% ipython --no-banner

In [1]: import numpy as np

In [2]: from numpy import linalg as LA

In [3]: np.set_printoptions(suppress=True, linewidth=200)

In [4]: def rd(a):
   ...:     return np.round(a, 3) + 0
   ...: 

In [5]: K = np.array([[-1.0, -0.9, 0.3, 1.5, 1.0],
   ...:     [2.6, -0.1, -0.3, 0.9, 0.1],
   ...:     [0.2, -0.2, -0.3, 0.5, -1.3],
   ...:     [1.3, 0.4, 1.5, 0.5, -0.5]])

In [6]: M2 = np.array([[5, 3, 5], [2, -1, 7]])

In [7]: basis = np.kron(M2, K)

In [8]: print(LA.matrix_rank(basis))
8

In [9]: ang = np.radians(45)

In [10]: r_ = np.eye(5)

In [11]: r_[2, 2] = r_[4, 4] = np.cos(ang)

In [12]: r_[2, 4], r_[4, 2] = -np.sin(ang), np.sin(ang)

In [13]: print(rd(r_))
[[ 1.     0.     0.     0.     0.   ]
 [ 0.     1.     0.     0.     0.   ]
 [ 0.     0.     0.707  0.    -0.707]
 [ 0.     0.     0.     1.     0.   ]
 [ 0.     0.     0.707  0.     0.707]]

In [14]: M2 = K @ r_.T

In [15]: print(rd(M2))
[[-1.    -0.9   -0.495  1.5    0.919]
 [ 2.6   -0.1   -0.283  0.9   -0.141]
 [ 0.2   -0.2    0.707  0.5   -1.131]
 [ 1.3    0.4    1.414  0.5    0.707]]

In [16]: print(np.allclose(K @ K.T, M2 @ M2.T))
True

In [17]: print(rd(LA.svd(K, compute_uv=False)), rd(LA.svd(M2, compute_uv=False)))
[3.226 2.182 1.579 1.371] [3.226 2.182 1.579 1.371]

In [18]: feats = np.loadtxt("test12.csv", delimiter=",")

In [19]: print(rd(feats))
[[ 0.321  0.107 -0.321  0.321]
 [ 0.107  0.036 -0.107  0.107]
 [-0.321 -0.107  0.321 -0.321]
 [ 0.321  0.107 -0.321  0.321]]

In [20]: # null space of dimension 3

In [21]: vals, V = LA.eigh(feats)

In [22]: x = np.array([0, 0, 2, 2])

In [23]: print((np.sign(V[:, -1].round(6)) == np.sign(V[0, -1].round(6))).astype(int))
[1 1 0 1]

In [24]: print(x @ feats @ x)
0.0

In [25]: print(rd(V * np.abs(vals) @ V.T))
[[ 0.321  0.107 -0.321  0.321]
 [ 0.107  0.036 -0.107  0.107]
 [-0.321 -0.107  0.321 -0.321]
 [ 0.321  0.107 -0.321  0.321]]

In [26]: print(x @ feats @ x / (x @ x), rd(vals[0]), rd(vals[-1]))
0.0 0.0 1.0

In [27]: print(rd(np.abs(feats).sum(axis=1).max()), rd(np.abs(vals).max()))
1.071 1.0
